In [1]: import numpy as np

In [2]: np.set_printoptions(suppress=True, linewidth=100)

In [3]: M = np.array([[1, 0, 2, 0], [1, 0, 2, 0], [1, 2, 1, 1], [1, 2, 0, 1]])

In [4]: Uu, sv, Vt = np.linalg.svd(M)

In [5]: print(sv.round(3) + 0)
[3.951 2.702 0.296 0.   ]

In [6]: A2 = Uu[:, :3] @ np.diag(sv[:3]) @ Vt[:3]

In [7]: np.linalg.matrix_rank(A2)
Out[7]: np.int64(3)

In [8]: round(float(np.linalg.norm(M - A2) / np.linalg.norm(M)), 3)
Out[8]: 0.0

In [9]: np.round(np.abs(M - A2).max(), 3)
Out[9]: np.float64(0.0)

In [10]: mat = np.load("m.npy")

In [11]: mat.round(3)
Out[11]: 
array([[-0.359,  0.757,  0.509],
       [-0.04 , -0.071,  0.101],
       [ 0.16 ,  0.444, -0.22 ],
       [ 0.04 , -0.412,  0.799],
       [ 0.918,  0.234,  0.207]])

In [12]: def softmax(z):
    ...:     e = np.exp(z - z.max(axis=-1, keepdims=True))
    ...:     return e / e.sum(axis=-1, keepdims=True)
    ...: 

In [13]: np.round(softmax(mat[4] + 3), 3)
Out[13]: array([0.501, 0.253, 0.246])

In [14]: np.round(softmax(mat[4]), 3)
Out[14]: array([0.501, 0.253, 0.246])

In [15]: scores = mat @ mat.T / np.sqrt(3)

In [16]: np.round(softmax(scores)[4] @ mat, 3)
Out[16]: array([0.241, 0.193, 0.265])

In [17]: softmax(scores).round(6).argmax(axis=1)
Out[17]: array([0, 3, 2, 3, 4])

In [18]: A2 = np.c_[mat[:, :1] @ np.array([[-2]]), np.array([8, 4, 8, 3, 3])]

In [19]: print(A2.round(3))
[[ 0.718  8.   ]
 [ 0.08   4.   ]
 [-0.319  8.   ]
 [-0.08   3.   ]
 [-1.836  3.   ]]

In [20]: np.round(np.linalg.norm(np.linalg.qr(mat)[0].T @ A2, axis=0) ** 2 / ((A2 ** 2).sum(axis=0) + 1e-12), 3)
Out[20]: array([1.   , 0.688])
